% ipython --no-banner

In [1]: import numpy as np

In [2]: from numpy import linalg as LA

In [3]: np.set_printoptions(precision=3, suppress=True, linewidth=120)

In [4]: tidy = lambda a: np.round(a, 3) + 0

In [5]: K = np.loadtxt("run7.csv", delimiter=",")

In [6]: K
Out[6]: 
array([[-24.709,   7.602,   3.159],
       [-26.601,  10.031,   4.342],
       [-22.887,   8.392,   2.563],
       [-23.842,   8.015,   2.803],
       [-22.261,   9.686,   2.887],
       [-25.902,   9.68 ,   4.248],
       [-25.444,   9.097,   3.368],
       [-24.264,   9.698,   3.947],
       [-23.805,   9.46 ,   2.644],
       [-23.378,   8.093,   3.463],
       [-24.573,   8.673,   3.162],
       [-22.679,   9.586,   2.265],
       [-22.477,   6.708,   0.991],
       [-22.401,   9.695,   2.486],
       [-24.238,   8.09 ,   2.856],
       [-23.341,  10.712,   4.129],
       [-22.128,   8.951,   4.074]])

In [7]: G = np.cov(K, rowvar=False)

In [8]: tidy(np.corrcoef(K.T))
Out[8]: 
array([[ 1.   , -0.158, -0.536],
       [-0.158,  1.   ,  0.593],
       [-0.536,  0.593,  1.   ]])

In [9]: print(tidy(LA.eigvalsh(G)[::-1]))
[2.212 1.093 0.249]

In [10]: tidy(G)
Out[10]: 
array([[ 1.759, -0.215, -0.615],
       [-0.215,  1.046,  0.525],
       [-0.615,  0.525,  0.749]])

In [11]: tidy(np.corrcoef(K[:, 1], K[:, 2])[0, 1])
Out[11]: np.float64(0.593)

In [12]: tidy(np.polyfit(K[:, 1], K[:, 2], 1))
Out[12]: array([ 0.502, -1.353])

In [13]: np.argwhere(np.triu(np.abs(np.corrcoef(K.T)) > 0.8, 1))
Out[13]: array([], shape=(0, 2), dtype=int64)

In [14]: print(G.shape)
(3, 3)

In [15]: round(np.log10(LA.cond(K)))
Out[15]: 2

In [16]: tidy(LA.norm(K, 2) / LA.norm(K))
Out[16]: np.float64(0.999)

In [17]: tidy(np.abs(LA.svd(K)[2][-1]))
Out[17]: array([0.056, 0.462, 0.885])

In [18]: d = LA.norm(K[:, None] - K[None], axis=-1)

In [19]: d.shape
Out[19]: (17, 17)

In [20]: Xc = K - K.mean(axis=0)

In [21]: left, sv, VT = LA.svd(Xc, full_matrices=False)

In [22]: print(tidy(sv ** 2 / (sv ** 2).sum()))
[0.622 0.308 0.07 ]

In [23]: LA.matrix_rank(Xc)
Out[23]: np.int64(3)

In [24]: (np.sign(left[:, 0]) == np.sign(left[0, 0])).astype(int)
Out[24]: array([1, 1, 0, 0, 0, 1, 1, 1, 0, 0, 1, 0, 0, 0, 0, 1, 0])

In [25]: tidy(np.abs(VT[-1]))
Out[25]: array([0.273, 0.477, 0.836])

In [26]: tidy(VT[0] * np.sign(VT[0, np.abs(VT[0]).argmax()]))
Out[26]: array([ 0.807, -0.359, -0.468])

In [27]: np.abs(left[:, 0]).argmax()
Out[27]: np.int64(1)

In [28]: m1 = np.loadtxt("out2.csv", delimiter=",")

In [29]: print(tidy(m1))
[[-0.323 -0.182  0.419  0.042 -0.04  -0.12  -0.4   -0.252  0.242  0.529 -0.232  0.23 ]
 [-0.355 -0.328 -0.584  0.057  0.195 -0.152 -0.397  0.261  0.     0.102  0.038 -0.352]
 [-0.388  0.39   0.015  0.421 -0.284  0.437  0.072  0.024 -0.327  0.242 -0.049 -0.273]
 [-0.388 -0.065  0.374 -0.357  0.547  0.091  0.282  0.251 -0.234 -0.065 -0.226 -0.137]
 [-0.097 -0.172  0.026 -0.286 -0.602 -0.423  0.419  0.201 -0.005  0.229 -0.08  -0.248]
 [-0.291 -0.133 -0.049 -0.034 -0.259 -0.206 -0.198 -0.22  -0.576 -0.464 -0.172  0.346]
 [ 0.258 -0.204 -0.178 -0.324  0.119  0.172  0.058 -0.561 -0.434  0.4    0.089 -0.192]
 [ 0.097 -0.715  0.     0.317 -0.11   0.44   0.25   0.042  0.096 -0.109 -0.291  0.056]
 [ 0.388 -0.151  0.446  0.409  0.089 -0.335 -0.216  0.157 -0.36  -0.009  0.055 -0.369]
 [ 0.194  0.129  0.088 -0.375 -0.239  0.267 -0.429 -0.009  0.146 -0.255 -0.472 -0.419]
 [ 0.162  0.247 -0.304  0.249  0.233 -0.318  0.218 -0.119 -0.01   0.127 -0.723  0.042]
 [ 0.291  0.037 -0.096 -0.179 -0.074  0.185 -0.199  0.6   -0.315  0.353 -0.116  0.442]]

In [30]: t = np.radians(135)

In [31]: R = np.eye(12)

In [32]: R[6, 6] = R[0, 0] = np.cos(t)

In [33]: R[6, 0], R[0, 6] = -np.sin(t), np.sin(t)

In [34]: tidy(R)
Out[34]: 
array([[-0.707,  0.   ,  0.   ,  0.   ,  0.   ,  0.   ,  0.707,  0.   ,  0.   ,  0.   ,  0.   ,  0.   ],
       [ 0.   ,  1.   ,  0.   ,  0.   ,  0.   ,  0.   ,  0.   ,  0.   ,  0.   ,  0.   ,  0.   ,  0.   ],
       [ 0.   ,  0.   ,  1.   ,  0.   ,  0.   ,  0.   ,  0.   ,  0.   ,  0.   ,  0.   ,  0.   ,  0.   ],
       [ 0.   ,  0.   ,  0.   ,  1.   ,  0.   ,  0.   ,  0.   ,  0.   ,  0.   ,  0.   ,  0.   ,  0.   ],
       [ 0.   ,  0.   ,  0.   ,  0.   ,  1.   ,  0.   ,  0.   ,  0.   ,  0.   ,  0.   ,  0.   ,  0.   ],
       [ 0.   ,  0.   ,  0.   ,  0.   ,  0.   ,  1.   ,  0.   ,  0.   ,  0.   ,  0.   ,  0.   ,  0.   ],
       [-0.707,  0.   ,  0.   ,  0.   ,  0.   ,  0.   , -0.707,  0.   ,  0.   ,  0.   ,  0.   ,  0.   ],
       [ 0.   ,  0.   ,  0.   ,  0.   ,  0.   ,  0.   ,  0.   ,  1.   ,  0.   ,  0.   ,  0.   ,  0.   ],
       [ 0.   ,  0.   ,  0.   ,  0.   ,  0.   ,  0.   ,  0.   ,  0.   ,  1.   ,  0.   ,  0.   ,  0.   ],
       [ 0.   ,  0.   ,  0.   ,  0.   ,  0.   ,  0.   ,  0.   ,  0.   ,  0.   ,  1.   ,  0.   ,  0.   ],
       [ 0.   ,  0.   ,  0.   ,  0.   ,  0.   ,  0.   ,  0.   ,  0.   ,  0.   ,  0.   ,  1.   ,  0.   ],
       [ 0.   ,  0.   ,  0.   ,  0.   ,  0.   ,  0.   ,  0.   ,  0.   ,  0.   ,  0.   ,  0.   ,  1.   ]])

In [35]: other = m1 @ R.T

In [36]: tidy(np.abs(other - m1).max(axis=0))
Out[36]: array([0.861, 0.   , 0.   , 0.   , 0.   , 0.   , 0.928, 0.   , 0.   , 0.   , 0.   , 0.   ])

In [37]: tidy(LA.svd(m1, compute_uv=False)), tidy(LA.svd(other, compute_uv=False))
Out[37]: 
(array([1., 1., 1., 1., 1., 1., 1., 1., 1., 1., 1., 1.]),
 array([1., 1., 1., 1., 1., 1., 1., 1., 1., 1., 1., 1.]))
